$ python -q
>>> import numpy as np
>>> import numpy.linalg as la
>>> np.set_printoptions(precision=3, suppress=True, linewidth=140)
>>> rd = lambda a: np.round(a, 3) + 0
>>> X = np.load("sample1.npy")
>>> X
array([[-21.192,  99.572,  -0.55 , -79.499, -38.152],
       [-19.487,  99.686,   1.766, -79.765, -37.693],
       [-18.871,  99.622,  -1.591, -80.32 , -40.24 ],
       [-19.875, 101.457,  -1.326, -77.997, -40.081],
       [-21.578, 101.415,  -0.095, -80.942, -40.349],
       [-19.16 ,  99.227,   0.207, -80.369, -39.667],
       [-19.254,  99.35 ,   1.312, -80.312, -40.568],
       [-21.058,  99.574,  -0.777, -79.916, -40.412],
       [-19.318, 100.124,   1.322, -80.617, -39.239],
       [-20.967, 100.814,  -0.833, -80.468, -39.914],
       [-19.608,  99.542,  -0.814, -78.944, -39.768]])
>>> z = X[:, 3] > np.median(X[:, 3])
>>> f = X[z].mean(axis=0) - X[~z].mean(axis=0)
>>> ((X - X.mean(axis=0)) @ f > 0).astype(int)
array([1, 1, 0, 1, 0, 0, 0, 1, 0, 0, 1])
>>> z.astype(int)
array([1, 1, 0, 1, 0, 0, 0, 1, 0, 0, 1])
>>> np.argsort(-np.abs(f).round(6), kind="stable")
array([3, 4, 2, 0, 1])
>>> rd(f)
array([-0.386, -0.126, -0.394,  1.28 ,  0.775])
>>> (((X - X.mean(axis=0)) @ f > 0) == z).mean()
np.float64(1.0)
>>> D = la.norm(X[:, None] - X[None], axis=-1)
>>> D.mean(axis=1).argmax()
np.int64(1)
>>> np.unravel_index(D.round(6).argmax(), D.shape)
(np.int64(1), np.int64(3))
>>> la.matrix_rank(D ** 2)
np.int64(7)
>>> (D + 1e9 * np.eye(11)).round(6).argmin(axis=1)
array([ 7,  8, 10, 10,  9,  6,  5,  9,  5,  4,  2])
>>> rd(D[:5, :5])
array([[0.   , 2.927, 3.392, 3.445, 3.265],
       [2.927, 0.   , 4.295, 4.656, 4.389],
       [3.392, 4.295, 0.   , 3.141, 3.63 ],
       [3.445, 4.656, 3.141, 0.   , 3.628],
       [3.265, 4.389, 3.63 , 3.628, 0.   ]])
>>> rd(la.norm(X, axis=1))
array([134.684, 134.549, 135.476, 135.574, 137.587, 135.077, 135.42 , 135.568, 135.789, 136.646, 134.564])
>>> Y = X / la.norm(X, axis=1, keepdims=True)
>>> cov = Y @ Y.T
>>> rd(np.degrees(np.arccos(np.clip(cov[7, 1], -1, 1))))
np.float64(1.661)
>>> np.argwhere(np.triu(np.abs(cov) > 0.95, 1))
array([[ 0,  1],
       [ 0,  2],
       [ 0,  3],
       [ 0,  4],
       [ 0,  5],
       [ 0,  6],
       [ 0,  7],
       [ 0,  8],
       [ 0,  9],
       [ 0, 10],
       [ 1,  2],
       [ 1,  3],
       [ 1,  4],
       [ 1,  5],
       [ 1,  6],
       [ 1,  7],
       [ 1,  8],
       [ 1,  9],
       [ 1, 10],
       [ 2,  3],
       [ 2,  4],
       [ 2,  5],
       [ 2,  6],
       [ 2,  7],
       [ 2,  8],
       [ 2,  9],
       [ 2, 10],
       [ 3,  4],
       [ 3,  5],
       [ 3,  6],
       [ 3,  7],
       [ 3,  8],
       [ 3,  9],
       [ 3, 10],
       [ 4,  5],
       [ 4,  6],
       [ 4,  7],
       [ 4,  8],
       [ 4,  9],
       [ 4, 10],
       [ 5,  6],
       [ 5,  7],
       [ 5,  8],
       [ 5,  9],
       [ 5, 10],
       [ 6,  7],
       [ 6,  8],
       [ 6,  9],
       [ 6, 10],
       [ 7,  8],
       [ 7,  9],
       [ 7, 10],
       [ 8,  9],
       [ 8, 10],
       [ 9, 10]])
>>> m1 = np.load("mat.npy")
>>> m1
array([[  1. ,   0.5,   0.1,  -2. ,  -2.4,  -0.3,   0.1,  23. ],
       [ -0.5,   0.8,  -1.2,   2.3,   0. ,  -0.4,   0. ,  -7. ],
       [ -2.1,  -1.4,   0.7,  -0.4,   0.6,   1.3,   0. , -11. ]])
>>> vec = np.array([1, 5, 3, 1, 5, 3, 3, 2])
>>> h1 = np.maximum(m1 @ vec, 0)
>>> rd(m1.T @ h1)
array([ 35.2 ,  17.6 ,   3.52, -70.4 , -84.48, -10.56,   3.52, 809.6 ])
>>> def softmax(z):
...     e = np.exp(z - z.max(axis=-1, keepdims=True))
...     return e / e.sum(axis=-1, keepdims=True)
... 
>>> rd(softmax(m1).sum(axis=1))
array([1., 1., 1.])
>>> rd(softmax(m1[1]))
array([0.038, 0.141, 0.019, 0.632, 0.063, 0.042, 0.063, 0.   ])
>>> rd(softmax(10 * m1[1]))
array([0., 0., 0., 1., 0., 0., 0., 0.])
>>> scores = m1 @ m1.T / np.sqrt(8)
>>> rd(softmax(scores + np.triu(np.full(scores.shape, -np.inf), 1)))
array([[1., 0., 0.],
       [0., 1., 0.],
       [0., 0., 1.]])
>>> rd(softmax(scores)[1] @ m1)
array([ -2.097,  -1.396,   0.697,  -0.395,   0.599,   1.297,   0.   , -10.993])
>>> softmax(scores).round(6).argmax(axis=1)
array([0, 2, 2])
>>> rd(softmax(scores))
array([[1.   , 0.   , 0.   ],
       [0.   , 0.002, 0.998],
       [0.   , 0.   , 1.   ]])
>>> U, s = la.svd(m1)
Traceback (most recent call last):
  File "<python-input-38>", line 1, in <module>
    U, s = la.svd(m1)
    ^^^^
ValueError: too many values to unpack (expected 2)
>>> U, s, vt = la.svd(m1, full_matrices=False)
>>> rd(U.T @ U)
array([[1., 0., 0.],
       [0., 1., 0.],
       [0., 0., 1.]])
>>> rd(s)
array([26.719,  3.309,  1.456])
>>> rd(np.sqrt((s ** 2).sum())), rd(la.norm(m1))
(np.float64(26.962), np.float64(26.962))
>>> rd(vt @ vt.T)
array([[1., 0., 0.],
       [0., 1., 0.],
       [0., 0., 1.]])
>>> F = np.abs(np.array([[2, 1, 0, 0, 2, 2, 2],
...     [1, 1, 0, 0, 0, 0, 1],
...     [1, 1, 2, 2, 0, 2, 1],
...     [1, 0, 2, 2, 1, 1, 1],
...     [2, 1, 1, 2, 1, 2, 2],
...     [2, 0, 2, 2, 2, 2, 2],
...     [0, 2, 1, 1, 0, 0, 0]])) + np.eye(7)
>>> F = F / F.sum(axis=1, keepdims=True)
>>> rd(F)
array([[0.3  , 0.1  , 0.   , 0.   , 0.2  , 0.2  , 0.2  ],
       [0.25 , 0.5  , 0.   , 0.   , 0.   , 0.   , 0.25 ],
       [0.1  , 0.1  , 0.3  , 0.2  , 0.   , 0.2  , 0.1  ],
       [0.111, 0.   , 0.222, 0.333, 0.111, 0.111, 0.111],
       [0.167, 0.083, 0.083, 0.167, 0.167, 0.167, 0.167],
       [0.154, 0.   , 0.154, 0.154, 0.154, 0.231, 0.154],
       [0.   , 0.4  , 0.2  , 0.2  , 0.   , 0.   , 0.2  ]])
>>> Y = F / la.norm(F, axis=1, keepdims=True)
>>> cov = Y @ Y.T
>>> rd(la.norm(Y, axis=1))
array([1., 1., 1., 1., 1., 1., 1.])
>>> rd(cov[2])
array([0.477, 0.365, 1.   , 0.868, 0.763, 0.83 , 0.676])
>>> rd(np.degrees(np.arccos(np.clip(cov[2, 6], -1, 1))))
np.float64(47.459)
>>> np.argwhere(np.triu(np.abs(cov) > 0.95, 1))
array([[4, 5]])
>>> K = np.array([[0, 0, 1], [0, 0, 3], [0, 0, 0]])
>>> K
array([[0, 0, 1],
       [0, 0, 3],
       [0, 0, 0]])
>>> rk = la.matrix_rank(K)
>>> rk
np.int64(1)
>>> N = la.svd(K)[2][rk:].T
>>> [int(la.matrix_rank(np.delete(K, i, axis=0))) for i in range(3)]
[1, 1, 1]
>>> N.shape
(3, 2)
>>> la.matrix_rank(K.T @ K), la.matrix_rank(K @ K.T)
(np.int64(1), np.int64(1))
>>> K @ N
array([[0., 0.],
       [0., 0.],
       [0., 0.]])
>>> np.allclose(K @ N, 0)
True
>>> rd(N @ N.T)
array([[1., 0., 0.],
       [0., 1., 0.],
       [0., 0., 0.]])
>>> rd(F.sum(axis=1))
array([1., 1., 1., 1., 1., 1., 1.])
>>> rd(np.sort(np.abs(la.eigvals(F)))[::-1])
array([1.   , 0.576, 0.18 , 0.18 , 0.122, 0.025, 0.025])
>>> pr = np.eye(7)[6]
>>> for _ in range(6):
...     pr = pr @ F
...     print(pr.round(3))
... 
[0.  0.4 0.2 0.2 0.  0.  0.2]
[0.142 0.3   0.144 0.147 0.022 0.062 0.182]
[0.162 0.253 0.124 0.127 0.058 0.092 0.184]
[0.162 0.234 0.121 0.128 0.07  0.102 0.183]
[0.161 0.224 0.123 0.131 0.074 0.106 0.181]
[0.16  0.219 0.125 0.133 0.075 0.108 0.18 ]
>>> K @ K
array([[0, 0, 0],
       [0, 0, 0],
       [0, 0, 0]])
>>> np.prod(np.diag(K)), rd(la.det(K))
(np.int64(0), np.float64(0.0))
>>> la.matrix_power(K - np.diag(np.diag(K)), 3)
array([[0, 0, 0],
       [0, 0, 0],
       [0, 0, 0]])
>>> [int(la.matrix_rank(la.matrix_power(K, p))) for p in range(1, 4)]
[1, 0, 0]
>>> data = np.load("x.npy")
>>> data
array([[ 0.71,  0.63, -0.31, -0.33,  0.25, -0.79,  1.04, -0.25],
       [ 2.12, -0.03,  5.33,  1.68, -0.95,  4.19,  0.8 , -0.37],
       [ 0.72, -0.39,  2.73,  2.04,  0.  ,  1.17, -2.22, -0.15],
       [ 1.28,  0.97,  0.01, -0.44,  0.25, -0.73,  1.84, -0.41]])
>>> # rows and columns are dependent
>>> vec = np.array([5, 5, -3, 2, 2, -5, 5, 5])
>>> rd(data @ vec)
array([ 15.37, -22.88, -20.16,  21.64])
>>> rd(data @ (2 * vec))
array([ 30.74, -45.76, -40.32,  43.28])
>>> U, s, vt = la.svd(data)
>>> evecs = vt[:(s > 1e-8).sum()]
>>> rng = np.random.default_rng(888638)
>>> vec = data[1] + 5 * data[2] + rng.integers(2) * np.eye(8)[3]
>>> rd(vec)
array([  5.72,  -1.98,  18.98,  11.88,  -0.95,  10.04, -10.3 ,  -1.12])
>>> rd(la.norm(vec - evecs.T @ evecs @ vec))
np.float64(0.0)
>>> np.allclose(evecs.T @ evecs @ vec, vec)
True
>>> la.matrix_rank(np.vstack([data, vec]))
np.int64(3)
>>> data.reshape(-1, 2)
array([[ 0.71,  0.63],
       [-0.31, -0.33],
       [ 0.25, -0.79],
       [ 1.04, -0.25],
       [ 2.12, -0.03],
       [ 5.33,  1.68],
       [-0.95,  4.19],
       [ 0.8 , -0.37],
       [ 0.72, -0.39],
       [ 2.73,  2.04],
       [ 0.  ,  1.17],
       [-2.22, -0.15],
       [ 1.28,  0.97],
       [ 0.01, -0.44],
       [ 0.25, -0.73],
       [ 1.84, -0.41]])
>>> data.reshape(2, -1)
array([[ 0.71,  0.63, -0.31, -0.33,  0.25, -0.79,  1.04, -0.25,  2.12, -0.03,  5.33,  1.68, -0.95,  4.19,  0.8 , -0.37],
       [ 0.72, -0.39,  2.73,  2.04,  0.  ,  1.17, -2.22, -0.15,  1.28,  0.97,  0.01, -0.44,  0.25, -0.73,  1.84, -0.41]])
>>> blk = data.reshape(4, 2, -1)
>>> blk.transpose(1, 0, 2)
array([[[ 0.71,  0.63, -0.31, -0.33],
        [ 2.12, -0.03,  5.33,  1.68],
        [ 0.72, -0.39,  2.73,  2.04],
        [ 1.28,  0.97,  0.01, -0.44]],

       [[ 0.25, -0.79,  1.04, -0.25],
        [-0.95,  4.19,  0.8 , -0.37],
        [ 0.  ,  1.17, -2.22, -0.15],
        [ 0.25, -0.73,  1.84, -0.41]]])
>>> rd(np.einsum("ihd,ihd->ih", blk, blk))
array([[ 1.106,  1.831],
       [35.727, 19.236],
       [12.285,  6.32 ],
       [ 2.773,  4.149]])
>>> f = np.array([3, 9, -9])
>>> rd(np.polyval(f, data[1]))
array([ 23.563,  -9.267, 124.197,  14.587, -14.843,  81.378,   0.12 , -11.919])
>>> rd(np.cross(data[1, :3], data[3, :3]))
array([-5.17 ,  6.801,  2.095])
>>> U, s, vt = la.svd(data)
>>> np.argmax(s[:-1] / (s[1:] + 1e-6)) + 1
np.int64(3)
>>> rd(s)
array([8.145, 3.747, 1.744, 0.   ])
>>> Y = U[:, :3] @ np.diag(s[:3]) @ vt[:3]
>>> rd(la.norm(data - Y) / la.norm(data))
np.float64(0.0)
>>> rd(la.norm(data - Y, 2)), rd(s[3])
(np.float64(0.0), np.float64(0.0))
>>> rd(np.abs(data - Y).max())
np.float64(0.0)
>>> la.matrix_rank(Y)
np.int64(3)
>>> E = np.load("out6.npy")
>>> E
array([[-1.03, -2.06, -0.77,  0.39,  1.35,  0.01],
       [ 1.87, -3.96, -2.63,  3.57,  1.23, -0.11],
       [ 1.94, -1.57, -0.18,  1.02,  0.57, -1.41],
       [-0.16, -0.62, -0.26,  0.21,  0.36, -0.02],
       [ 1.9 , -2.15, -2.52,  3.45,  0.01,  0.81],
       [-1.03,  2.89,  1.57, -2.1 , -1.12,  0.34]])
>>> np.allclose(E, E.T)
False
>>> rd((E - E.T) / 2)
array([[ 0.   , -1.965, -1.355,  0.275, -0.275,  0.52 ],
       [ 1.965,  0.   , -0.53 ,  2.095,  1.69 , -1.5  ],
       [ 1.355,  0.53 ,  0.   ,  0.64 ,  1.545, -1.49 ],
       [-0.275, -2.095, -0.64 ,  0.   , -1.545,  1.04 ],
       [ 0.275, -1.69 , -1.545,  1.545,  0.   ,  0.965],
       [-0.52 ,  1.5  ,  1.49 , -1.04 , -0.965,  0.   ]])
>>> rd(np.abs(la.eigvals(E)).max())
np.float64(2.507)
>>> rk = la.matrix_rank(E)
>>> rk
np.int64(3)
>>> N = la.svd(E)[2][rk:].T
>>> [int(la.matrix_rank(np.delete(E, i, axis=0))) for i in range(6)]
[3, 3, 3, 3, 3, 3]
>>> np.allclose(E @ N, 0)
True
>>> [int(la.matrix_rank(E[:, :j + 1])) for j in range(6)]
[1, 2, 3, 3, 3, 3]
